$ python3 -q
>>> import numpy as np
>>> np.set_printoptions(precision=2, suppress=True, linewidth=140)
>>> def rnd(a):
...     return np.round(a, 2) + 0
... 
>>> A = np.load("sample6.npy")
>>> A
array([[-4.94,  3.25, -2.06,  0.6 ,  1.35, -4.72,  0.41, -0.74],
       [-1.62,  2.44, -0.08, -1.86, -2.33,  0.29, -1.43, -1.85],
       [-2.93,  1.54, -1.72, -1.65, -2.46, -0.28, -2.01, -2.26],
       [-5.04,  1.95, -0.88,  0.34,  2.23, -3.94,  1.37, -0.3 ],
       [ 0.44,  2.42, -2.06, -0.18, -3.77,  1.66, -3.32, -1.56],
       [-5.12,  1.65, -1.62,  1.13,  0.49, -3.81,  0.88, -1.98],
       [-4.85,  2.6 , -0.81,  1.86,  2.67, -2.04,  1.5 , -0.29],
       [-4.53,  1.23, -1.97,  0.78,  2.04, -4.57, -0.02, -0.82],
       [-5.92,  2.93, -0.11,  2.92,  0.36, -0.98,  3.22, -1.71],
       [-5.34,  0.23, -2.82,  0.85,  3.03, -2.69,  1.33,  1.5 ],
       [-4.09, -0.07, -1.28,  0.98,  2.52, -1.64,  0.31,  0.14],
       [-1.94,  0.37,  0.99, -2.42, -3.3 , -1.8 ,  0.6 , -2.54],
       [-1.87,  2.16,  0.14, -1.22, -2.48,  0.25, -2.51, -2.2 ],
       [-4.34,  0.85, -2.83,  1.4 ,  1.27, -3.09, -0.66,  0.5 ],
       [-6.02,  0.15, -2.6 ,  0.53,  1.03, -0.96,  0.77, -1.44],
       [-0.96, -0.47,  1.11, -1.29, -3.31,  0.78, -2.48, -1.3 ]])
>>> labels = A[:, 0] > np.median(A[:, 0])
>>> u = A[labels].mean(axis=0) - A[~labels].mean(axis=0)
>>> labels.astype(int)
array([0, 1, 1, 0, 1, 0, 0, 0, 0, 0, 1, 1, 1, 1, 0, 1])
>>> print(np.argsort(-np.abs(u).round(6), kind="stable"))
[4 0 6 5 3 2 7 1]
>>> Xc = A - A.mean(axis=0)
>>> V = np.linalg.svd(Xc)[2][:2]
>>> M2 = Xc - Xc @ V.T @ V
>>> rnd(np.diag(V.T @ V))
array([0.26, 0.09, 0.3 , 0.09, 0.42, 0.16, 0.47, 0.22])
>>> rnd(np.cov(Xc @ V.T, rowvar=False))
array([[16.12,  0.  ],
       [ 0.  ,  2.35]])
>>> rnd((Xc @ V.T).std(axis=0))
array([3.89, 1.48])
>>> basis = np.array([[-2, 1, 0, -3, 0, -3], [5, 3, 1, 5, 2, -3], [4, 5, 3, -5, -5, 3]])
>>> data = np.repeat(basis, 31 // 3, axis=0)
>>> rng = np.random.default_rng(325)
>>> data = data + 0.3 * rng.normal(size=data.shape)
>>> rnd(data)
array([[-2.22,  0.98,  0.1 , -2.94,  0.16, -3.53],
       [-1.16,  1.04, -0.59, -3.06,  0.01, -3.35],
       [-2.25,  0.3 ,  0.33, -2.59, -0.59, -3.2 ],
       [-1.65,  0.82,  0.01, -2.85, -0.22, -3.07],
       [-2.53,  1.2 ,  0.14, -2.86, -0.22, -2.76],
       [-2.3 ,  1.11,  0.13, -2.48,  0.02, -3.17],
       [-2.27,  0.7 , -0.39, -2.92, -0.2 , -3.14],
       [-1.79,  1.08, -0.2 , -3.1 ,  0.25, -2.92],
       [-2.26,  1.15,  0.06, -2.64,  0.32, -2.82],
       [-1.55,  1.06, -0.02, -2.9 , -0.18, -3.42],
       [ 4.95,  2.7 ,  1.5 ,  5.16,  2.25, -3.19],
       [ 4.65,  2.87,  1.31,  4.96,  2.44, -2.95],
       [ 4.69,  2.81,  1.14,  4.43,  2.1 , -2.75],
       [ 5.17,  2.91,  0.59,  4.88,  2.12, -3.01],
       [ 4.92,  2.8 ,  1.21,  5.01,  1.75, -3.15],
       [ 4.63,  2.9 ,  0.96,  4.7 ,  2.35, -2.83],
       [ 5.  ,  3.02,  0.9 ,  5.22,  1.81, -3.29],
       [ 5.42,  2.85,  1.09,  4.8 ,  1.82, -3.22],
       [ 4.76,  3.28,  1.11,  4.79,  2.41, -2.7 ],
       [ 4.66,  2.69,  1.15,  4.69,  1.43, -3.31],
       [ 4.21,  5.38,  2.44, -5.05, -4.59,  3.06],
       [ 4.15,  4.64,  2.61, -4.51, -5.01,  3.02],
       [ 3.55,  5.11,  3.07, -4.3 , -4.93,  2.86],
       [ 4.05,  5.09,  3.14, -5.12, -4.92,  3.31],
       [ 3.53,  5.31,  2.4 , -5.27, -4.89,  2.8 ],
       [ 4.12,  4.68,  2.71, -4.8 , -5.18,  3.1 ],
       [ 4.22,  5.06,  3.03, -4.94, -5.54,  2.93],
       [ 3.97,  5.09,  2.66, -5.08, -4.84,  2.75],
       [ 3.64,  5.12,  3.46, -4.89, -5.05,  3.04],
       [ 3.86,  4.55,  3.6 , -5.11, -5.02,  2.97]])
>>> gram = np.cov(data, rowvar=False)
>>> rnd(np.median(data, axis=0))
array([ 4.01,  2.86,  1.13, -2.88, -0.09, -2.88])
>>> rnd(np.polyfit(data[:, 0], data[:, 5], 1))
array([ 0.37, -1.9 ])
>>> rnd(data.std(axis=0))
array([3.06, 1.67, 1.25, 4.21, 2.96, 2.87])
>>> np.argwhere(np.triu(np.abs(np.corrcoef(data.T)) > 0.8, 1))
array([[1, 2],
       [1, 5],
       [2, 5],
       [3, 4],
       [4, 5]])
>>> rnd(np.corrcoef(data[:, 0], data[:, 5])[0, 1])
np.float64(0.39)
>>> proj = data @ np.linalg.solve(data.T @ data, data.T)
>>> rnd(proj @ data[:, 0])
array([-2.22, -1.16, -2.25, -1.65, -2.53, -2.3 , -2.27, -1.79, -2.26, -1.55,  4.95,  4.65,  4.69,  5.17,  4.92,  4.63,  5.  ,  5.42,  4.76,
        4.66,  4.21,  4.15,  3.55,  4.05,  3.53,  4.12,  4.22,  3.97,  3.64,  3.86])
>>> np.allclose(proj @ proj, proj)
True
>>> print(rnd(np.trace(proj)))
6.0
>>> print(rnd(np.diag(proj)))
[0.14 0.35 0.3  0.13 0.25 0.19 0.14 0.2  0.2  0.14 0.2  0.18 0.13 0.18 0.15 0.14 0.24 0.18 0.22 0.23 0.25 0.14 0.25 0.17 0.23 0.14 0.18
 0.12 0.21 0.43]
